>>> import numpy as np
>>> np.set_printoptions(precision=3, suppress=True, linewidth=100)
>>> tidy = lambda a: np.round(a, 3) + 0
>>> J = np.loadtxt("x.csv", delimiter=",")
>>> print(tidy(J))
[[ 3.815 -7.493  5.412]
 [ 7.263  2.458 -6.419]
 [ 2.338  6.208 -7.483]
 [ 1.21  -7.341  6.681]
 [-7.904 -1.601  5.913]
 [-8.737  4.864 -0.098]
 [ 2.02  -7.454  6.352]
 [-5.873 -3.893  7.096]
 [-5.921  7.08  -3.85 ]
 [-9.247  3.463  1.581]
 [-6.776  6.709 -3.013]
 [ 4.21   5.162 -7.458]
 [ 9.318 -2.177 -2.905]]
>>> # looks like rank 2
>>> dist = np.linalg.norm(J[:, None] - J[None], axis=-1)
>>> print(np.unravel_index(dist.round(6).argmax(), dist.shape))
(np.int64(1), np.int64(4))
>>> print(dist.shape)
(13, 13)
>>> labels = J[:, 0] > np.median(J[:, 0])
>>> r0 = J[labels].mean(axis=0) - J[~labels].mean(axis=0)
>>> print(labels.astype(int))
[1 1 1 0 0 0 1 0 0 0 0 1 1]
>>> print(tidy(r0))
[11.006 -1.875 -4.128]
>>> print(tidy((((J - J.mean(axis=0)) @ r0 > 0) == labels).mean()))
0.923
>>> print(np.argsort(-np.abs(r0).round(6), kind="stable"))
[0 2 1]
>>> basis = J[[3, 8]].astype(float)
>>> for _ in range(4):
...     labels = np.linalg.norm(J[:, None] - basis, axis=-1).argmin(axis=1)
...     basis = np.array([J[labels == j].mean(axis=0) for j in range(2)])
... 
>>> print(labels)
[0 1 1 0 0 1 0 0 1 1 1 1 0]
>>> print(tidy(basis[1] - basis[0]))
[-2.841 10.128 -8.578]
>>> m1 = np.abs(np.array([[0, 0, 2], [0, 2, 2], [1, 2, 1]])) + np.eye(3)
>>> m1 = m1 / m1.sum(axis=1, keepdims=True)
>>> print(tidy(m1))
[[0.333 0.    0.667]
 [0.    0.6   0.4  ]
 [0.2   0.4   0.4  ]]
>>> # row-stochastic, so 1 is an eigenvalue
>>> W = np.array([[3, 0, 3], [2, 3, 4], [5, 0, 2]])
>>> b = np.array([0, 3, 3])
>>> H = np.maximum(m1 @ W + b, 0)
>>> print((H > 0).astype(int))
[[1 1 1]
 [1 1 1]
 [1 1 1]]
>>> basis = np.array([[-3, -1, 0], [-1, -3, -2], [1, 1, -3]])
>>> print(W @ basis)
[[ -6   0  -9]
 [ -5  -7 -18]
 [-13  -3  -6]]
>>> print(tidy(H @ basis))
[[-10.667  -8.    -22.   ]
 [ -8.2   -11.4   -28.2  ]
 [ -8.4   -10.    -26.4  ]]
>>> print((H @ basis).round(6).argmax(axis=1))
[1 0 0]
>>> q = m1.astype(float).copy()
>>> for j in range(3):
...     q[:, j] -= q[:, :j] @ (q[:, :j].T @ q[:, j])
...     q[:, j] /= np.linalg.norm(q[:, j])
... 
>>> print(tidy(q.T @ q))
[[1. 0. 0.]
 [0. 1. 0.]
 [0. 0. 1.]]
>>> print(tidy(q.T @ m1))
[[0.389 0.206 0.777]
 [0.    0.691 0.347]
 [0.    0.    0.199]]
>>> print(tidy(q))
[[ 0.857 -0.255  0.447]
 [ 0.     0.868  0.496]
 [ 0.514  0.426 -0.744]]
>>> feats = np.cumsum(np.array([[3, 0, 2],
...     [0, 2, 0],
...     [0, 3, 3],
...     [0, 1, 2],
...     [1, 3, 2],
...     [0, 1, 2],
...     [2, 1, 3],
...     [1, 1, 0],
...     [3, 0, 0],
...     [1, 0, 1],
...     [1, 2, 3]]), axis=0)
>>> print(feats)
[[ 3  0  2]
 [ 3  2  2]
 [ 3  5  5]
 [ 3  6  7]
 [ 4  9  9]
 [ 4 10 11]
 [ 6 11 14]
 [ 7 12 14]
 [10 12 14]
 [11 12 15]
 [12 14 18]]
>>> basis = feats[[0, 9]].astype(float)
>>> for _ in range(5):
...     labels = np.linalg.norm(feats[:, None] - basis, axis=-1).argmin(axis=1)
...     basis = np.array([feats[labels == j].mean(axis=0) for j in range(2)])
... 
>>> print(labels)
[0 0 0 0 1 1 1 1 1 1 1]
>>> print(np.abs(basis[1] - basis[0]).argmax())
2
>>> print(tidy(basis))
[[ 3.     3.25   4.   ]
 [ 7.714 11.429 13.571]]
>>> A = np.load("layer9.npy")
>>> print(A)
[[-12 -12  -9]
 [  0   0   0]]
>>> vec = np.array([1, 2, 2])
>>> h = np.maximum(A @ vec, 0)
>>> print(np.flatnonzero(h > 1e-9))
[]
>>> print(A.T @ h)
[0 0 0]
>>> print(np.maximum(A @ vec, 0) - np.maximum(-A @ vec, 0))
[-54   0]
>>> print(h)
[0 0]
>>> print(np.tanh(A @ vec))
[-1.  0.]
>>> print([round(float(x), 3) for x in np.linalg.svd(A, compute_uv=False)[:3]])
[19.209, 0.0]
>>> sig = 3 * 0.2 ** np.arange(3)
>>> q, _ = np.linalg.qr(np.array([[-0.7, -1.3, -0.5], [-2.2, -0.5, 0.2], [0.0, -0.2, -0.6]]))
>>> rng = np.random.default_rng(7738)
>>> E = rng.normal(size=(21, 3)) * sig @ q
>>> print(tidy(E))
[[-0.344  2.19  -0.618]
 [ 0.396 -0.043 -0.005]
 [ 0.365  1.641 -0.37 ]
 [ 0.06  -0.811  0.164]
 [-2.746  7.068 -1.27 ]
 [ 0.412 -0.162  0.037]
 [ 0.51  -0.91   0.407]
 [-0.797  1.259 -0.184]
 [ 1.387 -3.414  0.571]
 [ 1.377  0.766 -0.051]
 [ 0.022 -2.246  0.344]
 [ 0.522 -2.279  0.523]
 [ 0.814 -2.27   0.263]
 [ 0.189  3.27  -0.645]
 [ 0.596 -3.534  0.45 ]
 [-1.804  2.525 -0.541]
 [-1.743  5.064 -0.755]
 [ 0.813 -2.333  0.61 ]
 [-1.806  4.267 -0.982]
 [ 0.149  3.531 -0.559]
 [-0.101  0.56  -0.218]]
>>> Xc = E - E.mean(axis=0)
>>> vecs = np.linalg.svd(Xc)[2][:2]
>>> B = Xc - Xc @ vecs.T @ vecs
>>> print(tidy(np.cov(Xc @ vecs.T, rowvar=False)))
[[9.592 0.   ]
 [0.    0.418]]
>>> dist = np.linalg.norm(E[:, None] - E[None], axis=-1)
>>> print(dist.mean(axis=1).argmax())
4
>>> print(np.unravel_index(dist.round(6).argmax(), dist.shape))
(np.int64(4), np.int64(8))
>>> print(np.flatnonzero(dist[12] < dist.mean() / 2))
[ 3  6  8 10 11 12 14 17]
>>> print(dist.shape)
(21, 21)
>>> vec = np.array([1, -1, 0])
>>> h = np.maximum(E @ vec, 0)
>>> print(tidy(h))
[0.    0.439 0.    0.871 0.    0.574 1.42  0.    4.802 0.611 2.268 2.801 3.084 0.    4.13  0.
 0.    3.146 0.    0.    0.   ]
>>> print(tidy(np.maximum(E @ vec, 0) - np.maximum(-E @ vec, 0)))
[-2.534  0.439 -1.276  0.871 -9.813  0.574  1.42  -2.056  4.802  0.611  2.268  2.801  3.084 -3.082
  4.13  -4.33  -6.807  3.146 -6.073 -3.382 -0.662]
>>> print(tidy(np.maximum(E @ (3 * vec), 0)))
[ 0.     1.316  0.     2.614  0.     1.723  4.259  0.    14.405  1.834  6.803  8.403  9.251  0.
 12.39   0.     0.     9.439  0.     0.     0.   ]
>>> print(tidy(E * (h > 1e-9)[:, None]))
[[ 0.     0.     0.   ]
 [ 0.396 -0.043 -0.005]
 [ 0.     0.     0.   ]
 [ 0.06  -0.811  0.164]
 [ 0.     0.     0.   ]
 [ 0.412 -0.162  0.037]
 [ 0.51  -0.91   0.407]
 [ 0.     0.     0.   ]
 [ 1.387 -3.414  0.571]
 [ 1.377  0.766 -0.051]
 [ 0.022 -2.246  0.344]
 [ 0.522 -2.279  0.523]
 [ 0.814 -2.27   0.263]
 [ 0.     0.     0.   ]
 [ 0.596 -3.534  0.45 ]
 [ 0.     0.     0.   ]
 [ 0.     0.     0.   ]
 [ 0.813 -2.333  0.61 ]
 [ 0.     0.     0.   ]
 [ 0.     0.     0.   ]
 [ 0.     0.     0.   ]]
>>> data = np.load("m.npy")
>>> print(data)
[[0 1 2 0]
 [0 0 0 0]
 [0 0 0 0]
 [0 0 1 1]]
>>> # rows 1 and 2 are equal
>>> rank = np.linalg.matrix_rank(data)
>>> print(rank)
2
>>> N = np.linalg.svd(data)[2][rank:].T
>>> print(np.linalg.matrix_rank(data.T @ data), np.linalg.matrix_rank(data @ data.T))
2 2
>>> print(tidy(data @ N))
[[0. 0.]
 [0. 0.]
 [0. 0.]
 [0. 0.]]
>>> print([int(np.linalg.matrix_rank(data[:i])) for i in range(1, len(data) + 1)])
[1, 1, 1, 2]
>>> print([int(np.linalg.matrix_rank(np.delete(data, i, axis=0))) for i in range(4)])
[1, 2, 2, 1]
>>> K = np.load("dump.npy")
>>> print(K)
[[ -4.682  19.352   1.889]
 [  0.599   6.951  18.744]
 [ 18.213   7.151  -4.142]
 [  4.412  18.477   6.255]
 [-10.977   1.065  16.684]
 [  8.041 -15.485  -9.775]
 [-14.933   2.491 -13.069]
 [  0.286 -16.891  10.706]
 [-10.813 -16.778  -1.257]
 [-13.553  13.011  -6.858]
 [-16.399  -5.484  10.05 ]
 [-12.203  15.726  -1.941]
 [-10.779  -5.187 -16.029]]
>>> q, vecs = np.linalg.qr(K[:, :2])[0], np.linalg.qr(K[:, 2:])[0]
>>> sig = np.linalg.svd(q.T @ vecs, compute_uv=False)
>>> print(tidy(np.degrees(np.arccos(sig.clip(0, 1)))))
[85.329]
>>> print(tidy(np.linalg.norm(q @ q.T - vecs @ vecs.T, 2)))
1.0
>>> print(tidy(sig))
[0.081]
>>> print((sig > 0.9).sum())
0
